>>> import numpy as np
>>> from numpy import linalg as LA
>>> np.set_printoptions(suppress=True, linewidth=100)
>>> A = np.array([[-14.4, -9.0, 5.1, 4.1],
...     [-1.3, -3.0, -2.1, 4.3],
...     [-10.8, -5.9, 5.4, 1.2]])
>>> print(A)
[[-14.4  -9.    5.1   4.1]
 [ -1.3  -3.   -2.1   4.3]
 [-10.8  -5.9   5.4   1.2]]
>>> B = A / LA.norm(A, axis=1)
Traceback (most recent call last):
  File "<python-input-5>", line 1, in <module>
    B = A / LA.norm(A, axis=1)
        ~~^~~~~~~~~~~~~~~~~~~~
ValueError: operands could not be broadcast together with shapes (3,4) (3,) 
>>> B = A / LA.norm(A, axis=1, keepdims=True)
>>> cov = B @ B.T
>>> print(cov.round(1))
[[1.  0.5 1. ]
 [0.5 1.  0.3]
 [1.  0.3 1. ]]
>>> print(np.round(LA.norm(B, axis=1), 1))
[1. 1. 1.]
>>> print((np.abs(cov) > 0.9).astype(int))
[[1 0 1]
 [0 1 0]
 [1 0 1]]
>>> print(round(np.degrees(np.arccos(np.clip(cov[1, 0], -1, 1))), 1))
60.1
>>> u = np.array([-8, 8])
>>> print(np.round(np.correlate(A[1], A[2], "full"), 1))
[ -1.6 -10.6 -11.   25.6  68.   -2.7 -46.4]
>>> print(np.round(np.convolve(A[1], u), 1))
[ 10.4  13.6  -7.2 -51.2  34.4]
>>> print(np.round(np.cross(A[1, :3], A[2, :3]), 1))
[-28.6  29.7 -24.7]
>>> left, sv, Vt = LA.svd(A)
>>> print(np.argmax(sv[:-1] / (sv[1:] + 1e-6)) + 1)
2
>>> B = left[:, :2] @ np.diag(sv[:2]) @ Vt[:2]
>>> print(LA.matrix_rank(A, rtol=0.05))
2
>>> print(round(np.abs(A - B).max(), 1))
0.1
>>> def softmax(z):
...     e = np.exp(z - z.max(axis=-1, keepdims=True))
...     return e / e.sum(axis=-1, keepdims=True)
... 
>>> print(np.round(softmax(A).sum(axis=1), 1))
[1. 1. 1.]
>>> print(np.round(softmax(10 * A[0]), 1) + 0)
[0. 0. 1. 0.]
>>> scores = A @ A.T / np.sqrt(4)
>>> print(np.round(softmax(scores), 1) + 0)
[[1. 0. 0.]
 [1. 0. 0.]
 [1. 0. 0.]]
>>> print(softmax(scores)[0] @ A)
[-14.4  -9.    5.1   4.1]
>>> rng = np.random.default_rng(19)
>>> data = (rng.random((4, 4)) < 0.3) + np.eye(4)
>>> data /= data.sum(axis=1, keepdims=True)
>>> print(data.round(1))
[[0.3 0.  0.3 0.3]
 [0.  1.  0.  0. ]
 [0.  0.  1.  0. ]
 [0.  0.  0.  1. ]]
>>> w, evecs = LA.eig(data)
>>> print(data @ evecs[:, 0] - w[0] * evecs[:, 0])
[0. 0. 0. 0.]
>>> print(w.round(1))
[0.3 1.  1.  1. ]
>>> print(np.round(np.sort(LA.eigvals(data @ data)), 1))
[0.1 1.  1.  1. ]
>>> idx = rng.permutation(4)
>>> print(idx)
[0 2 3 1]
>>> B = data[idx][:, idx]
>>> print(B.round(1))
[[0.3 0.3 0.3 0. ]
 [0.  1.  0.  0. ]
 [0.  0.  1.  0. ]
 [0.  0.  0.  1. ]]
>>> print(np.round(np.sort(np.abs(LA.eigvals(B))), 1))
[0.3 1.  1.  1. ]
>>> K = np.array([[-5, -1], [-1, -3], [-9, 7]])
>>> K[:, 0] = 3 * K[:, 1]
>>> print(K)
[[-3 -1]
 [-9 -3]
 [21  7]]
>>> # column 0 is much longer than the rest
>>> u, v = K[2], K[0]
>>> print(u @ v)
-70
>>> p = (u @ v) / (u @ u) * u
>>> print(v - p)
[0. 0.]
>>> print(LA.lstsq(K[:-1].T, K[-1])[2])
1
>>> print(np.abs(np.diag(LA.qr(K)[1])) > 1e-9)
[ True False]
>>> cov = K.T @ K
>>> print(np.allclose(cov, cov.T))
True
>>> print(np.round(LA.eigvalsh(cov)[::-1], 1) + 0)
[590.   0.]
>>> left, sv, Vt = LA.svd(K)
>>> print(np.argmax(sv[:-1] / (sv[1:] + 1e-6)) + 1)
1
>>> B = left[:, :1] @ np.diag(sv[:1]) @ Vt[:1]
>>> print(LA.matrix_rank(K, rtol=0.05))
1
>>> print(LA.matrix_rank(B))
1
>>> C = np.array([[3, 3, 2]])
>>> F = rng.normal(size=(11, 1)) @ C + np.array([3, -2, 2])
>>> print(F.round(1))
[[ 4.  -1.   2.6]
 [ 3.9 -1.1  2.6]
 [ 0.8 -4.2  0.5]
 [ 6.6  1.6  4.4]
 [ 3.3 -1.7  2.2]
 [ 0.4 -4.6  0.3]
 [ 1.9 -3.1  1.3]
 [ 2.5 -2.5  1.6]
 [-1.7 -6.7 -1.1]
 [ 0.5 -4.5  0.3]
 [-2.4 -7.4 -1.6]]
>>> B = LA.inv(data)
>>> print((np.abs(B) > 1e-9).astype(int))
[[1 0 1 1]
 [0 1 0 0]
 [0 0 1 0]
 [0 0 0 1]]
>>> print(np.round(LA.slogdet(data)[0], 1))
1.0
>>> print(np.round(LA.inv(B), 1))
[[0.3 0.  0.3 0.3]
 [0.  1.  0.  0. ]
 [0.  0.  1.  0. ]
 [0.  0.  0.  1. ]]
>>> print(np.round(LA.det(data) * B, 1))
[[ 1.   0.  -0.3 -0.3]
 [ 0.   0.3  0.   0. ]
 [ 0.   0.   0.3  0. ]
 [ 0.   0.   0.   0.3]]
>>> print(np.round(LA.det(data) * LA.det(B), 1))
1.0
>>> w1 = np.array([[1, 2, 2, 4, 1], [2, 5, 2, 1, 3], [5, 4, 1, 3, 1]])
>>> c = np.array([3, 1, 2, 3, 5])
>>> hid = np.maximum(F @ w1 + c, 0)
>>> print((hid > 0).astype(int))
[[1 1 1 1 1]
 [1 1 1 1 1]
 [0 0 0 1 0]
 [1 1 1 1 1]
 [1 1 1 1 1]
 [0 0 0 1 0]
 [1 0 1 1 0]
 [1 0 1 1 1]
 [0 0 0 0 0]
 [0 0 0 1 0]
 [0 0 0 0 0]]
>>> C = np.array([[1, 0, 1], [1, -2, -1], [-2, 2, -2], [0, 0, 0], [-2, -2, 2]])
>>> print(w1 @ C)
[[ -3  -2  -3]
 [ -3 -12  -1]
 [  5  -8   1]]
>>> print((hid @ C).round(6).argmax(axis=1))
[2 2 0 2 2 0 0 2 0 0 0]
>>> feats = np.load("run0.npy")
>>> print(feats)
[[ 0.7 -0.1  0.8]
 [ 0.1  0.3  0.9]
 [-1.   0.5 -1. ]
 [-1.   0.5 -0.9]
 [-0.4  0.1  0. ]
 [-0.9  0.  -1. ]
 [ 0.6 -0.2  0.1]
 [-1.   0.3 -1. ]
 [ 1.  -0.6  0.6]
 [ 1.  -0.8 -0.9]
 [ 0.8  0.   1. ]
 [-1.   0.4 -0.7]
 [ 0.9  0.8  1. ]
 [ 1.  -0.1  1. ]
 [ 0.8  0.2  1. ]
 [-1.   0.4 -1. ]
 [ 0.9  0.   1. ]
 [-1.   0.  -1. ]
 [ 1.  -0.5  0.8]]
>>> blk = np.stack([feats, 4 * feats, feats[::-1]])
>>> print(np.round(np.einsum("bij,cij->bc", blk, blk), 1))
[[ 32.3 129.2   6.6]
 [129.2 516.8  26.5]
 [  6.6  26.5  32.3]]
>>> print(np.round(blk.sum(axis=0), 1))
[[ 4.5 -1.   4.8]
 [-0.5  1.5  3.5]
 [-4.1  2.5 -4. ]
 [-6.   2.9 -5.5]
 [-1.2  0.7  1. ]
 [-3.5 -0.1 -4. ]
 [ 3.9 -0.2  1.5]
 [-6.   1.9 -5.7]
 [ 5.8 -3.   4. ]
 [ 6.  -4.8 -5.4]
 [ 5.  -0.6  5.6]
 [-6.   2.3 -4.5]
 [ 5.1  3.8  5.1]
 [ 4.1 -0.5  4. ]
 [ 3.6  1.1  5. ]
 [-6.   2.5 -5.9]
 [ 3.5  0.5  4. ]
 [-4.9  0.3 -4.1]
 [ 5.7 -2.6  4.8]]
>>> print(LA.matrix_rank(blk))
[3 3 3]
>>> C = feats[[16, 8]].astype(float)
>>> for _ in range(4):
...     idx = LA.norm(feats[:, None] - C, axis=-1).argmin(axis=1)
...     C = np.array([feats[idx == j].mean(axis=0) for j in range(2)])
... 
>>> print(idx)
[0 0 1 1 1 1 0 1 0 0 0 1 0 0 0 1 0 1 0]
>>> print(np.abs(C[1] - C[0]).argmax())
0
>>> J = np.load("x.npy")
>>> print(J.round(1) + 0)
[[ 0.2  0.  -0.4  0. ]
 [ 0.   0.   0.   0.2]
 [-0.4  0.   0.8  0. ]
 [ 0.   0.2  0.   1. ]]
>>> Xs = F - F.mean(axis=0)
>>> left, sv, Vt = LA.svd(Xs, full_matrices=False)
>>> print(np.round(Vt[0] * np.sign(Vt[0, np.abs(Vt[0]).argmax()]), 1))
[0.6 0.6 0.4]
>>> print((np.sign(left[:, 0]) == np.sign(left[0, 0])).astype(int))
[1 1 0 1 1 0 1 1 0 0 0]
>>> print(sv.round(1) + 0)
[13.1  0.   0. ]
>>> print(np.abs(left[:, 0]).argmax())
3
>>> print(np.round(Xs.mean(axis=0), 1) + 0)
[0. 0. 0.]
>>> B = J + rng.integers(-2, 3, (4, 2)) @ rng.integers(-2, 3, (2, 4))
>>> print(B.round(1))
[[ 0.2  2.  -1.4  2. ]
 [-2.  -4.   4.  -2.8]
 [-0.4  2.  -0.2  2. ]
 [ 4.   0.2 -4.  -1. ]]
>>> print(LA.matrix_rank(B - J, tol=1e-8))
2
>>> P = np.triu(np.array([[1, 2, -1, -2], [-2, -1, 1, 2], [0, 2, -1, 1], [-1, -2, -1, 2]]), 1) + np.eye(4)
>>> B = P @ J @ LA.inv(P)
>>> print(np.round(P @ J - J @ P, 1) + 0)
[[ 0.5 -0.7 -0.5 -0.6]
 [-0.5  0.4  0.7  1.8]
 [ 0.   1.  -0.4 -0.6]
 [ 0.   0.1 -0.2 -0.5]]
>>> print(B.round(1) + 0)
[[ 0.7 -1.7  1.2  2. ]
 [-0.5  1.4 -1.1 -0.5]
 [-0.4  1.1 -0.8 -1.4]
 [ 0.   0.3 -0.3  0.7]]
>>> print(round(LA.det(B), 1))
0.0
>>> print(LA.matrix_rank(B))
2
>>> print(round(LA.norm(B[1], 1), 1), round(float(LA.norm(B[1], np.inf)), 1))
3.6 1.4
>>> print(np.round(B[1] @ B[3], 1))
0.4
>>> print(round(float(LA.norm(B, 1)), 1), round(LA.norm(B, np.inf), 1))
4.6 5.6
>>> print(np.allclose(J[:-1].T @ LA.lstsq(J[:-1].T, J[-1])[0], J[-1]))
True
>>> print(np.unique(J.round(6), axis=0).shape)
(4, 4)
>>> M = np.loadtxt("mat.csv", delimiter=",")
>>> print(M.round(1))
[[-0.3 -0.9  0.3]
 [ 0.8 -0.1  0.5]
 [-0.5  0.4  0.8]]
>>> vec = np.array([9, 2, 0])
>>> print([p for p in range(1, 25) if np.allclose(LA.matrix_power(M, p), np.eye(3))])
[]
>>> print(np.round(LA.det(M), 1))
1.0
>>> print(np.round(np.sort(np.abs(np.degrees(np.angle(LA.eigvals(M))))), 1))
[  0.  108.2 108.2]
>>> print(3 - LA.matrix_rank(M - np.eye(3), tol=1e-8))
1
>>> print(np.round(LA.inv(M), 1))
[[-0.3  0.8 -0.5]
 [-0.9 -0.1  0.4]
 [ 0.3  0.5  0.8]]
>>> print(np.round(M.T @ (M @ vec), 1) + 0)
[9. 2. 0.]
>>> Q = M.astype(float).copy()
>>> for j in range(3):
...     Q[:, j] -= Q[:, :j] @ (Q[:, :j].T @ Q[:, j])
...     Q[:, j] /= LA.norm(Q[:, j])
... 
>>> print(np.round(Q.T @ M, 1) + 0)
[[1. 0. 0.]
 [0. 1. 0.]
 [0. 0. 1.]]
>>> print(np.round(Q.T @ Q, 1) + 0)
[[1. 0. 0.]
 [0. 1. 0.]
 [0. 0. 1.]]
>>> mat = np.load("dump.npy")
>>> print(mat)
[[  0  -5   0   3]
 [  0   0   0   0]
 [  0   0   0   0]
 [  0 -15   0   9]]
>>> left, sv, Vt = LA.svd(mat)
>>> print(np.argmax(sv[:-1] / (sv[1:] + 1e-6)) + 1)
1
>>> B = left[:, :1] @ np.diag(sv[:1]) @ Vt[:1]
>>> print(LA.matrix_rank(mat, rtol=0.05))
1
>>> print(round(LA.norm(mat - B) / LA.norm(mat), 1))
0.0
>>> print(np.round(np.abs(mat - B).max(), 1))
0.0
>>> print(LA.matrix_rank(B))
1
>>> print(round(float(LA.det(2 * mat)), 1), round(LA.det(mat), 1))
0.0 0.0
>>> print(np.round(LA.eigvals(mat), 1))
[0. 9. 0. 0.]
>>> print(round(float(LA.det(mat.T)), 1))
0.0
>>> print(np.poly(mat))
[ 1. -9.  0.  0.  0.]
>>> cov = mat.T @ mat
>>> print(np.trace(cov), (mat ** 2).sum())
340 340
>>> print(np.round(LA.eigvalsh(cov)[::-1], 1) + 0)
[340.   0.   0.   0.]
>>> print((mat @ mat.T).shape)
(4, 4)
>>> vec = np.array([-2, 2, 8, -9])
>>> h1 = np.maximum(mat @ vec, 0)
>>> print(np.maximum(mat @ vec, 0) - np.maximum(-mat @ vec, 0))
[ -37    0    0 -111]
>>> theta = np.radians(135)
>>> Rm = np.eye(4)
>>> Rm[3, 3] = Rm[1, 1] = np.cos(theta)
>>> Rm[3, 1], Rm[1, 3] = -np.sin(theta), np.sin(theta)
>>> print(Rm.round(1))
[[ 1.   0.   0.   0. ]
 [ 0.  -0.7  0.   0.7]
 [ 0.   0.   1.   0. ]
 [ 0.  -0.7  0.  -0.7]]
>>> B = mat @ Rm.T
>>> print(B.round(1))
[[ 0.   5.7  0.   1.4]
 [ 0.   0.   0.   0. ]
 [ 0.   0.   0.   0. ]
 [ 0.  17.   0.   4.2]]
>>> print(np.allclose(LA.norm(mat, axis=1), LA.norm(B, axis=1)))
True
